% python3 -q
>>> import numpy as np
>>> from numpy import linalg as LA
>>> np.set_printoptions(precision=4, suppress=True, linewidth=120, sign=" ")
>>> rd = lambda a: np.round(a, 4) + 0
>>> mat = np.diag(np.array([2, 3, 8, 9, 4, 5, 2, 5])) + 2 * np.eye(8, k=1) + 2 * np.eye(8, k=-1)
>>> mat
array([[ 2.,  2.,  0.,  0.,  0.,  0.,  0.,  0.],
       [ 2.,  3.,  2.,  0.,  0.,  0.,  0.,  0.],
       [ 0.,  2.,  8.,  2.,  0.,  0.,  0.,  0.],
       [ 0.,  0.,  2.,  9.,  2.,  0.,  0.,  0.],
       [ 0.,  0.,  0.,  2.,  4.,  2.,  0.,  0.],
       [ 0.,  0.,  0.,  0.,  2.,  5.,  2.,  0.],
       [ 0.,  0.,  0.,  0.,  0.,  2.,  2.,  2.],
       [ 0.,  0.,  0.,  0.,  0.,  0.,  2.,  5.]])
>>> x = np.ones(8)
>>> for _ in range(5):
...     x = mat @ x
...     x /= LA.norm(x)
...     print(round(x @ mat @ x, 4))
... 
9.852
10.5987
10.923
11.0559
11.1092
>>> rd(x)
array([ 0.0372,  0.1553,  0.5741,  0.7409,  0.2615,  0.1456,  0.062 ,  0.0508])
>>> rd(LA.eigvalsh(mat)[-1])
np.float64(11.1446)
>>> mat.sum(axis=1)
array([  4.,   7.,  12.,  13.,   8.,   9.,   6.,   7.])
>>> rd(LA.svd(mat, compute_uv=False))
array([ 11.1446,   7.8214,   6.8573,   5.4939,   3.9286,   2.4343,   0.216 ,   0.1038])
>>> LA.matrix_rank(mat)
np.int64(8)
>>> np.unravel_index(np.abs(mat).argmax(), mat.shape)
(np.int64(3), np.int64(3))
>>> out = mat / LA.norm(mat, axis=1, keepdims=True)
>>> C2 = out @ out.T
>>> np.argwhere(np.triu(np.abs(C2) > 0.95, 1))
array([], shape=(0, 2), dtype=int64)
>>> (np.abs(C2) > 0.9).astype(int)
array([[ 1,  0,  0,  0,  0,  0,  0,  0],
       [ 0,  1,  0,  0,  0,  0,  0,  0],
       [ 0,  0,  1,  0,  0,  0,  0,  0],
       [ 0,  0,  0,  1,  0,  0,  0,  0],
       [ 0,  0,  0,  0,  1,  0,  0,  0],
       [ 0,  0,  0,  0,  0,  1,  0,  0],
       [ 0,  0,  0,  0,  0,  0,  1,  0],
       [ 0,  0,  0,  0,  0,  0,  0,  1]])
>>> rd(C2[5])
array([ 0.    ,  0.    ,  0.    ,  0.0738,  0.6396,  1.    ,  0.7035,  0.1293])
>>> rd(C2)
array([[ 1.    ,  0.8575,  0.1667,  0.    ,  0.    ,  0.    ,  0.    ,  0.    ],
       [ 0.8575,  1.    ,  0.6288,  0.1028,  0.    ,  0.    ,  0.    ,  0.    ],
       [ 0.1667,  0.6288,  1.    ,  0.4247,  0.0962,  0.    ,  0.    ,  0.    ],
       [ 0.    ,  0.1028,  0.4247,  1.    ,  0.5626,  0.0738,  0.    ,  0.    ],
       [ 0.    ,  0.    ,  0.0962,  0.5626,  1.    ,  0.6396,  0.2357,  0.    ],
       [ 0.    ,  0.    ,  0.    ,  0.0738,  0.6396,  1.    ,  0.7035,  0.1293],
       [ 0.    ,  0.    ,  0.    ,  0.    ,  0.2357,  0.7035,  1.    ,  0.7505],
       [ 0.    ,  0.    ,  0.    ,  0.    ,  0.    ,  0.1293,  0.7505,  1.    ]])
